$ python -q
>>> import numpy as np
>>> from numpy import linalg as LA
>>> np.set_printoptions(precision=2, suppress=True, linewidth=100, legacy="1.25")
>>> u = np.array([1, 0, -2, 1, 0]) + 0.5
>>> X = np.outer(u, u) / (u @ u)
>>> X
array([[ 0.31,  0.1 , -0.31,  0.31,  0.1 ],
       [ 0.1 ,  0.03, -0.1 ,  0.1 ,  0.03],
       [-0.31, -0.1 ,  0.31, -0.31, -0.1 ],
       [ 0.31,  0.1 , -0.31,  0.31,  0.1 ],
       [ 0.1 ,  0.03, -0.1 ,  0.1 ,  0.03]])
>>> np.allclose(X @ X.T, X.T @ X)
True
>>> np.round(np.sort(np.abs(LA.eigvals(X))), 2) + 0
array([0., 0., 0., 0., 1.])
>>> round(LA.det(X), 2)
0.0
>>> u = np.array([4, 7, 0])
>>> np.array([np.convolve(row, u, "same") for row in X])
array([[ 2.59, -0.52, -0.93,  2.59,  0.72],
       [ 0.86, -0.17, -0.31,  0.86,  0.24],
       [-2.59,  0.52,  0.93, -2.59, -0.72],
       [ 2.59, -0.52, -0.93,  2.59,  0.72],
       [ 0.86, -0.17, -0.31,  0.86,  0.24]])
>>> np.convolve(X[1], u)
array([ 0.41,  0.86, -0.17, -0.31,  0.86,  0.24,  0.  ])
>>> np.cross(X[1, :3], X[3, :3])
array([0., 0., 0.])
>>> left, sv, Vh = LA.svd(X, full_matrices=False)
>>> np.round(sv / sv[0], 2) + 0
array([1., 0., 0., 0., 0.])
>>> np.abs(left[:, 0]).round(6).argmax()
0
>>> (sv > 1e-8).sum()
1
>>> np.round(left.T @ X @ Vh.T, 2) + 0
array([[1., 0., 0., 0., 0.],
       [0., 0., 0., 0., 0.],
       [0., 0., 0., 0., 0.],
       [0., 0., 0., 0., 0.],
       [0., 0., 0., 0., 0.]])
>>> np.round(Vh @ Vh.T, 2) + 0
array([[1., 0., 0., 0., 0.],
       [0., 1., 0., 0., 0.],
       [0., 0., 1., 0., 0.],
       [0., 0., 0., 1., 0.],
       [0., 0., 0., 0., 1.]])
>>> np.cumsum(sv ** 2) / np.sum(sv ** 2)
array([1., 1., 1., 1., 1.])
>>> sv.round(2) + 0
array([1., 0., 0., 0., 0.])
>>> left.shape, sv.shape, Vh.shape
((5, 5), (5,), (5, 5))
>>> np.abs(Vh[0])
array([0.56, 0.19, 0.56, 0.56, 0.19])
>>> np.round(np.sqrt((sv ** 2).sum()), 2), np.round(LA.norm(X), 2)
(1.0, 1.0)
